>>> import numpy as np
>>> np.set_printoptions(suppress=True, linewidth=160)
>>> data = np.loadtxt("dump.csv", delimiter=",")
>>> print(data)
[[2. 0. 0. 0. 0. 0. 0. 0. 0. 0. 0. 1. 0. 0.]
 [0. 0. 1. 3. 0. 2. 0. 0. 0. 0. 0. 1. 0. 0.]
 [0. 2. 1. 0. 0. 0. 0. 0. 1. 0. 0. 0. 0. 0.]
 [0. 0. 0. 0. 3. 0. 3. 0. 3. 0. 0. 0. 0. 0.]
 [0. 1. 0. 1. 0. 2. 0. 0. 1. 2. 0. 3. 2. 0.]]
>>> x0 = np.array([1, 3, 3, -3, -1, -3, -2, 1, -3, 3, 3, 2, 1, -1])
>>> (data * x0).sum(axis=1)
array([  4., -10.,   6., -18.,   5.])
>>> np.sign((data @ x0).round(6))
array([ 1., -1.,  1., -1.,  1.])
>>> data * x0
array([[ 2.,  0.,  0., -0., -0., -0., -0.,  0., -0.,  0.,  0.,  2.,  0., -0.],
       [ 0.,  0.,  3., -9., -0., -6., -0.,  0., -0.,  0.,  0.,  2.,  0., -0.],
       [ 0.,  6.,  3., -0., -0., -0., -0.,  0., -3.,  0.,  0.,  0.,  0., -0.],
       [ 0.,  0.,  0., -0., -3., -0., -6.,  0., -9.,  0.,  0.,  0.,  0., -0.],
       [ 0.,  3.,  0., -3., -0., -6., -0.,  0., -3.,  6.,  0.,  6.,  2., -0.]])
>>> data @ (2 * x0)
array([  8., -20.,  12., -36.,  10.])
>>> print(np.linalg.norm(data @ x0) <= np.linalg.norm(data, 2) * np.linalg.norm(x0) + 1e-9)
True
>>> arr = np.load("layer2.npy")
>>> print(arr.round(1) + 0)
[[ 0.   0.  -0.1  0.   0.   0.  -0.1  0.   0.   0.1 -0.1 -0.1]
 [ 0.   0.   0.   0.   0.   0.   0.   0.   0.   0.   0.   0. ]
 [-0.1  0.   0.2  0.1  0.   0.   0.2 -0.1 -0.1 -0.2  0.2  0.1]
 [ 0.   0.   0.1  0.   0.   0.   0.1  0.   0.  -0.1  0.1  0. ]
 [ 0.   0.   0.   0.   0.   0.   0.   0.   0.   0.   0.   0. ]
 [ 0.   0.   0.   0.   0.   0.   0.   0.   0.   0.   0.   0. ]
 [-0.1  0.   0.2  0.1  0.   0.   0.2 -0.1 -0.1 -0.2  0.2  0.1]
 [ 0.   0.  -0.1  0.   0.   0.  -0.1  0.   0.   0.1 -0.1 -0.1]
 [ 0.   0.  -0.1  0.   0.   0.  -0.1  0.   0.1  0.1 -0.1 -0.1]
 [ 0.1  0.  -0.2 -0.1  0.   0.  -0.2  0.1  0.1  0.2 -0.2 -0.1]
 [-0.1  0.   0.2  0.1  0.   0.   0.2 -0.1 -0.1 -0.2  0.3  0.2]
 [-0.1  0.   0.1  0.   0.   0.   0.1 -0.1 -0.1 -0.1  0.2  0.1]]
>>> np.round(arr[11] @ arr[1], 1)
np.float64(0.0)
>>> round(np.linalg.norm(arr[11], 1), 1), round(np.linalg.norm(arr[11], np.inf), 1)
(np.float64(0.9), np.float64(0.2))
>>> round(float(np.linalg.norm(arr[11] - arr[1])), 1)
0.2
>>> np.linalg.norm(arr, axis=1).argmax()
np.int64(10)
>>> np.round(np.linalg.norm(arr, 2), 1)
np.float64(1.0)
>>> round(np.linalg.norm(arr, "nuc"), 1)
np.float64(1.0)
>>> t = np.radians(135)
>>> Rm = np.eye(12)
>>> Rm[2, 2] = Rm[4, 4] = np.cos(t)
>>> Rm[2, 4], Rm[4, 2] = -np.sin(t), np.sin(t)
>>> Rm.round(1)
array([[ 1. ,  0. ,  0. ,  0. ,  0. ,  0. ,  0. ,  0. ,  0. ,  0. ,  0. ,  0. ],
       [ 0. ,  1. ,  0. ,  0. ,  0. ,  0. ,  0. ,  0. ,  0. ,  0. ,  0. ,  0. ],
       [ 0. ,  0. , -0.7,  0. , -0.7,  0. ,  0. ,  0. ,  0. ,  0. ,  0. ,  0. ],
       [ 0. ,  0. ,  0. ,  1. ,  0. ,  0. ,  0. ,  0. ,  0. ,  0. ,  0. ,  0. ],
       [ 0. ,  0. ,  0.7,  0. , -0.7,  0. ,  0. ,  0. ,  0. ,  0. ,  0. ,  0. ],
       [ 0. ,  0. ,  0. ,  0. ,  0. ,  1. ,  0. ,  0. ,  0. ,  0. ,  0. ,  0. ],
       [ 0. ,  0. ,  0. ,  0. ,  0. ,  0. ,  1. ,  0. ,  0. ,  0. ,  0. ,  0. ],
       [ 0. ,  0. ,  0. ,  0. ,  0. ,  0. ,  0. ,  1. ,  0. ,  0. ,  0. ,  0. ],
       [ 0. ,  0. ,  0. ,  0. ,  0. ,  0. ,  0. ,  0. ,  1. ,  0. ,  0. ,  0. ],
       [ 0. ,  0. ,  0. ,  0. ,  0. ,  0. ,  0. ,  0. ,  0. ,  1. ,  0. ,  0. ],
       [ 0. ,  0. ,  0. ,  0. ,  0. ,  0. ,  0. ,  0. ,  0. ,  0. ,  1. ,  0. ],
       [ 0. ,  0. ,  0. ,  0. ,  0. ,  0. ,  0. ,  0. ,  0. ,  0. ,  0. ,  1. ]])
>>> Y = arr @ Rm.T
>>> Y.round(1) + 0
array([[ 0. ,  0. ,  0. ,  0. , -0.1,  0. , -0.1,  0. ,  0. ,  0.1, -0.1, -0.1],
       [ 0. ,  0. ,  0. ,  0. ,  0. ,  0. ,  0. ,  0. ,  0. ,  0. ,  0. ,  0. ],
       [-0.1,  0. , -0.1,  0.1,  0.1,  0. ,  0.2, -0.1, -0.1, -0.2,  0.2,  0.1],
       [ 0. ,  0. ,  0. ,  0. ,  0. ,  0. ,  0.1,  0. ,  0. , -0.1,  0.1,  0. ],
       [ 0. ,  0. ,  0. ,  0. ,  0. ,  0. ,  0. ,  0. ,  0. ,  0. ,  0. ,  0. ],
       [ 0. ,  0. ,  0. ,  0. ,  0. ,  0. ,  0. ,  0. ,  0. ,  0. ,  0. ,  0. ],
       [-0.1,  0. , -0.1,  0.1,  0.1,  0. ,  0.2, -0.1, -0.1, -0.2,  0.2,  0.1],
       [ 0. ,  0. ,  0. ,  0. , -0.1,  0. , -0.1,  0. ,  0. ,  0.1, -0.1, -0.1],
       [ 0. ,  0. ,  0.1,  0. , -0.1,  0. , -0.1,  0. ,  0.1,  0.1, -0.1, -0.1],
       [ 0.1,  0. ,  0.1, -0.1, -0.1,  0. , -0.2,  0.1,  0.1,  0.2, -0.2, -0.1],
       [-0.1,  0. , -0.1,  0.1,  0.2,  0. ,  0.2, -0.1, -0.1, -0.2,  0.3,  0.2],
       [-0.1,  0. , -0.1,  0. ,  0.1,  0. ,  0.1, -0.1, -0.1, -0.1,  0.2,  0.1]])
>>> np.round(np.abs(Y - arr).max(axis=0), 1)
array([0. , 0. , 0.3, 0. , 0.2, 0. , 0. , 0. , 0. , 0. , 0. , 0. ])
>>> np.allclose(arr @ arr.T, Y @ Y.T)
True
>>> round(float(np.linalg.det(Rm)), 1), round(float(np.trace(Rm)), 1)
(1.0, 8.6)
